In [1]: import numpy as np

In [2]: import numpy.linalg as la

In [3]: np.set_printoptions(suppress=True, linewidth=100)

In [4]: m1 = np.load("dump.npy")

In [5]: m1
Out[5]: 
array([[ 3.23,  4.72, -5.16, -2.12, -4.99, -3.14],
       [-4.8 , -2.92,  2.3 , -0.7 ,  1.16,  1.25],
       [ 0.59,  0.01,  0.47,  1.15,  0.02,  0.1 ],
       [-9.67, -8.06,  7.85,  0.48,  5.92,  4.52]])

In [6]: M2 = m1 / la.norm(m1, axis=1, keepdims=True)

In [7]: gram = M2 @ M2.T

In [8]: gram[1].round(2)
Out[8]: array([-0.78,  1.  , -0.28,  0.95])

In [9]: (np.abs(gram) > 0.9).astype(int)
Out[9]: 
array([[1, 0, 0, 1],
       [0, 1, 0, 1],
       [0, 0, 1, 0],
       [1, 1, 0, 1]])

In [10]: (gram - 2 * np.eye(4)).round(6).argmax(axis=1)
Out[10]: array([2, 3, 3, 1])

In [11]: round(float(np.degrees(np.arccos(np.clip(gram[1, 3], -1, 1)))), 2)
Out[11]: 18.04

In [12]: E = np.load("case18.npy")

In [13]: E
Out[13]: 
array([[0, 2, 0, 3, 3, 3, 1],
       [3, 0, 0, 1, 2, 1, 0],
       [0, 3, 1, 3, 3, 0, 0],
       [1, 0, 2, 0, 0, 3, 3],
       [1, 1, 3, 3, 3, 2, 2],
       [1, 2, 2, 0, 1, 3, 1],
       [3, 0, 0, 2, 0, 0, 3]])

In [14]: gram = E.T @ E

In [15]: (E @ E.T).shape
Out[15]: (7, 7)

In [16]: np.round(la.svd(E, compute_uv=False) ** 2, 2)
Out[16]: array([113.82,  29.25,  18.15,   7.39,   5.05,   3.29,   0.05])

In [17]: gram
Out[17]: 
array([[21,  3,  7, 12, 10, 11, 15],
       [ 3, 18, 10, 18, 20, 14,  6],
       [ 7, 10, 18, 12, 14, 18, 14],
       [12, 18, 12, 32, 29, 16, 15],
       [10, 20, 14, 29, 32, 20, 10],
       [11, 14, 18, 16, 20, 32, 19],
       [15,  6, 14, 15, 10, 19, 24]])

In [18]: np.trace(gram), (E ** 2).sum()
Out[18]: (np.int64(177), np.int64(177))

In [19]: np.round(la.eigvalsh(gram)[::-1], 2)
Out[19]: array([113.82,  29.25,  18.15,   7.39,   5.05,   3.29,   0.05])

In [20]: M2 = np.array([[0, 5, -1],
    ...:     [-3, -4, -1],
    ...:     [0, 3, 0],
    ...:     [-1, -2, -2],
    ...:     [3, -4, -1],
    ...:     [-2, -3, 2],
    ...:     [4, 5, 2]])

In [21]: np.vstack([E, M2.T]).shape
Out[21]: (10, 7)

In [22]: M2.T @ E.T
Out[22]: 
array([[ -2,   3,  -3,   6,   7,  -5,  10],
       [-30,   2, -27,  17,  -4,  -5,  26],
       [ -3,  -5, -12,  11,  -3,   4,  -1]])

In [23]: la.matrix_rank(E @ M2)
Out[23]: np.int64(3)

In [24]: T = np.stack([E, -3 * E, E[::-1]])

In [25]: (T @ E.T).shape
Out[25]: (3, 7, 7)

In [26]: x0 = np.array([-8, -3, 9, 5, 0, 7, -4])

In [27]: rhs = E @ x0

In [28]: rhs
Out[28]: array([ 26, -12,  15,  19,  37,  21, -26])

In [29]: np.round(la.solve(E.T, E[2]), 2) + 0
Out[29]: array([0., 0., 1., 0., 0., 0., 0.])

In [30]: np.round(la.solve(E, rhs), 2) + 0
Out[30]: array([-8., -3.,  9.,  5.,  0.,  7., -4.])

In [31]: np.round(la.solve(E, 3 * rhs), 2) + 0
Out[31]: array([-24.,  -9.,  27.,  15.,   0.,  21., -12.])

In [32]: x0 = np.array([1, 2, 1, 2, 1, 0, 1])

In [33]: E * x0
Out[33]: 
array([[0, 4, 0, 6, 3, 0, 1],
       [3, 0, 0, 2, 2, 0, 0],
       [0, 6, 1, 6, 3, 0, 0],
       [1, 0, 2, 0, 0, 0, 3],
       [1, 2, 3, 6, 3, 0, 2],
       [1, 4, 2, 0, 1, 0, 1],
       [3, 0, 0, 4, 0, 0, 3]])

In [34]: np.sign((E @ x0).round(6))
Out[34]: array([1, 1, 1, 1, 1, 1, 1])

In [35]: E @ x0
Out[35]: array([14,  7, 16,  6, 17,  9, 10])

In [36]: E @ (2 * x0)
Out[36]: array([28, 14, 32, 12, 34, 18, 20])

In [37]: (E * x0).sum(axis=1)
Out[37]: array([14,  7, 16,  6, 17,  9, 10])

In [38]: E @ np.eye(7)[6]
Out[38]: array([1., 0., 0., 3., 2., 1., 3.])

In [39]: (E @ x0).argmax()
Out[39]: np.int64(4)

In [40]: data = np.load("x.npy")

In [41]: data
Out[41]: 
array([[ -1.1,  -0.4,   0.1,  -0.4],
       [  0.6,  -0.7,  -0.9,   0.1],
       [  1.3,  -2.1,  -0.7,   0.6],
       [  0.1,  -0.2,  -0.3,   1.5],
       [  0.1,  -0.9,   0. ,  -3.7],
       [ -1.4,   1. ,   0.7,   0.5],
       [ -0.3,  -0.7,   0.3,  -0.3],
       [ -0.6,   1.5,  -0.3,  -0.1],
       [ -0.9,  -1.5,  -0.7,  -2.2],
       [ -0.6,   0.1,  -0.8,  -0.9],
       [  0.3,   0.1,   0.1,   2. ],
       [ -0.1,  -1.3,  -0.1,  -2. ],
       [ -2.7,  -0.3,   1.4,  -2.3],
       [  1.1,  -1.1,  -0.9,   1.4],
       [ -0.2,   1.5,  -0.2,   0.1],
       [  0.6,   0.5,   0.3,  -1.5],
       [ -0.1,   0.6,   0.1,  -0.1],
       [ -1.5,  -0.7,   0.6,   0.3],
       [  0.8,   1.3,  -1.5,   0.4],
       [ -1.9,   2.3,   0.4,  -0.4],
       [  0.8,  -0.2,   1.8,   0.5],
       [ -0.8,  -0.7,  -1. ,  -0.2],
       [  1.2,   1.8,   1. ,  -1.8],
       [  1.3,  -0.7,  -0.7,  -0.7],
       [ -1.7,  -1. ,   0. ,   0.4],
       [ -0.3,   0.7,   2.6,   0.7],
       [  0.5,   2.5,  -1.3,   0.2],
       [-23. , -14. ,  -1. ,  -9. ],
       [ -0.3,   1.3,   1.3,   0.1],
       [ -0.3,   0.8,   0.9,   0.8],
       [ -0.6,   0.1,  -1.2,  -0.3],
       [ -0.1,   0.1,  -0.2,   1.5],
       [  0.3,   0.1,   0.5,  -0.4]])

In [42]: Xc = (data - data.mean(axis=0)) / data.std(axis=0)

In [43]: np.argwhere(np.abs(Xc) > 2)
Out[43]: 
array([[25,  2],
       [27,  0],
       [27,  1],
       [27,  3]])

In [44]: beta = la.lstsq(np.delete(Xc, 2, axis=1), Xc[:, 2])[0]

In [45]: round(1 - np.var(Xc[:, 2] - np.delete(Xc, 2, axis=1) @ beta), 2)
Out[45]: np.float64(0.09)

In [46]: beta.round(2)
Out[46]: array([-0.38,  0.59, -0.01])

In [47]: cent = np.array([[0, 0, 0, 1, 3, 0, 2], [3, 1, 1, 0, 2, 3, 3], [2, 0, 2, 0, 0, 1, 3]])

In [48]: mat = np.repeat(cent, 30 // 3, axis=0)

In [49]: rng = np.random.default_rng(5168)

In [50]: mat = mat + 0.02 * rng.normal(size=mat.shape)

In [51]: mat.round(2) + 0
Out[51]: 
array([[ 0.  , -0.02,  0.  ,  0.98,  3.03,  0.  ,  1.99],
       [ 0.  , -0.02, -0.03,  0.99,  2.99,  0.03,  1.99],
       [-0.01, -0.02,  0.02,  1.03,  3.  ,  0.04,  2.  ],
       [ 0.02, -0.01,  0.02,  0.98,  3.03, -0.04,  1.99],
       [ 0.01, -0.01,  0.  ,  0.98,  2.99,  0.  ,  2.04],
       [ 0.03,  0.  ,  0.  ,  0.99,  2.95,  0.01,  2.02],
       [ 0.03,  0.02, -0.03,  1.01,  2.98,  0.01,  2.  ],
       [ 0.03,  0.02,  0.04,  1.05,  2.95,  0.01,  2.02],
       [ 0.04,  0.03,  0.02,  1.  ,  2.98, -0.02,  2.01],
       [-0.04, -0.04,  0.02,  1.01,  2.99,  0.  ,  1.99],
       [ 3.05,  0.97,  0.97,  0.01,  1.96,  3.  ,  3.02],
       [ 3.04,  1.  ,  0.99,  0.01,  1.98,  2.97,  3.01],
       [ 3.01,  0.99,  0.95,  0.  ,  2.02,  3.  ,  3.01],
       [ 3.  ,  1.04,  1.04,  0.  ,  2.  ,  2.98,  3.01],
       [ 3.03,  1.01,  1.  , -0.01,  2.03,  2.97,  2.98],
       [ 3.  ,  1.02,  1.03, -0.01,  2.01,  3.03,  3.  ],
       [ 3.02,  0.99,  0.98, -0.03,  2.  ,  3.  ,  2.99],
       [ 3.02,  0.98,  0.96,  0.02,  1.99,  3.01,  3.04],
       [ 3.02,  1.  ,  0.98,  0.  ,  2.02,  2.97,  3.01],
       [ 2.97,  1.01,  1.02,  0.02,  2.01,  2.99,  2.99],
       [ 1.99, -0.03,  1.97,  0.02,  0.  ,  1.02,  2.99],
       [ 2.02, -0.02,  2.02,  0.03,  0.04,  1.03,  2.97],
       [ 1.99, -0.02,  1.98, -0.01,  0.  ,  1.03,  2.97],
       [ 2.02,  0.04,  2.02,  0.  , -0.01,  1.03,  3.  ],
       [ 1.99, -0.03,  2.  , -0.02,  0.  ,  0.99,  2.97],
       [ 2.03,  0.  ,  1.97, -0.05, -0.03,  1.02,  3.02],
       [ 1.99, -0.01,  2.02,  0.01,  0.  ,  0.99,  3.  ],
       [ 2.01, -0.02,  1.98,  0.03,  0.01,  1.05,  3.01],
       [ 1.96, -0.02,  1.98,  0.01, -0.01,  1.01,  2.98],
       [ 1.97, -0.02,  1.98, -0.02, -0.02,  1.01,  3.  ]])

In [52]: gram = np.cov(mat, rowvar=False)

In [53]: np.round(mat.std(axis=0), 2)
Out[53]: array([1.25, 0.48, 0.81, 0.47, 1.24, 1.24, 0.47])

In [54]: np.round(la.eigvalsh(gram)[::-1], 2) + 0
Out[54]: array([4.32, 1.85, 0.  , 0.  , 0.  , 0.  , 0.  ])

In [55]: gram.shape
Out[55]: (7, 7)

In [56]: np.round(np.median(mat, axis=0), 2) + 0
Out[56]: array([1.99, 0.  , 0.98, 0.01, 2.  , 1.02, 2.98])

In [57]: np.argsort(-mat.std(axis=0).round(6), kind="stable")
Out[57]: array([0, 4, 5, 2, 1, 3, 6])
